$ ipython --no-banner

In [1]: import numpy as np

In [2]: from numpy import linalg as LA

In [3]: np.set_printoptions(precision=2, suppress=True, linewidth=200)

In [4]: def rd(a):
   ...:     return np.round(a, 2) + 0
   ...: 

In [5]: E = np.loadtxt("m.csv", delimiter=",")

In [6]: print(rd(E))
[[ 0.96 -0.04 -0.27 -0.04]
 [-0.04  0.96 -0.27 -0.04]
 [-0.27 -0.27 -0.88 -0.27]
 [-0.04 -0.04 -0.27  0.96]]

In [7]: # keeps lengths

In [8]: ev, evecs = LA.eigh(E)

In [9]: print(rd(LA.eigvalsh(E + -2 * np.eye(4))))
[-3. -1. -1. -1.]

In [10]: print(rd(ev.sum()), np.trace(E))
2.0 2.0

In [11]: print(rd(ev))
[-1.  1.  1.  1.]

In [12]: print(rd(evecs.T @ E @ evecs))
[[-1.  0.  0.  0.]
 [ 0.  1.  0.  0.]
 [ 0.  0.  1.  0.]
 [ 0.  0.  0.  1.]]

In [13]: print(rd(evecs @ np.diag(ev) @ evecs.T))
[[ 0.96 -0.04 -0.27 -0.04]
 [-0.04  0.96 -0.27 -0.04]
 [-0.27 -0.27 -0.88 -0.27]
 [-0.04 -0.04 -0.27  0.96]]

In [14]: M2 = LA.inv(E)

In [15]: print(rd(LA.det(E) * LA.det(M2)))
1.0

In [16]: print(rd(LA.inv(M2)))
[[ 0.96 -0.04 -0.27 -0.04]
 [-0.04  0.96 -0.27 -0.04]
 [-0.27 -0.27 -0.88 -0.27]
 [-0.04 -0.04 -0.27  0.96]]

In [17]: print(rd(M2))
[[ 0.96 -0.04 -0.27 -0.04]
 [-0.04  0.96 -0.27 -0.04]
 [-0.27 -0.27 -0.88 -0.27]
 [-0.04 -0.04 -0.27  0.96]]

In [18]: print(rd(LA.slogdet(E)[0]))
-1.0

In [19]: ev, evecs = LA.eigh(E)

In [20]: x = np.array([0, 0, 2, -2])

In [21]: print(rd(np.abs(E).sum(axis=1).max()), rd(np.abs(ev).max()))
1.69 1.0

In [22]: print(rd(x @ E @ x))
2.46

In [23]: print(rd(LA.eigvalsh(E[1:, 1:])))
[-0.96  1.    1.  ]

In [24]: print(rd(x @ E @ x / (x @ x)), ev[0], rd(ev[-1]))
0.31 -1.0 1.0
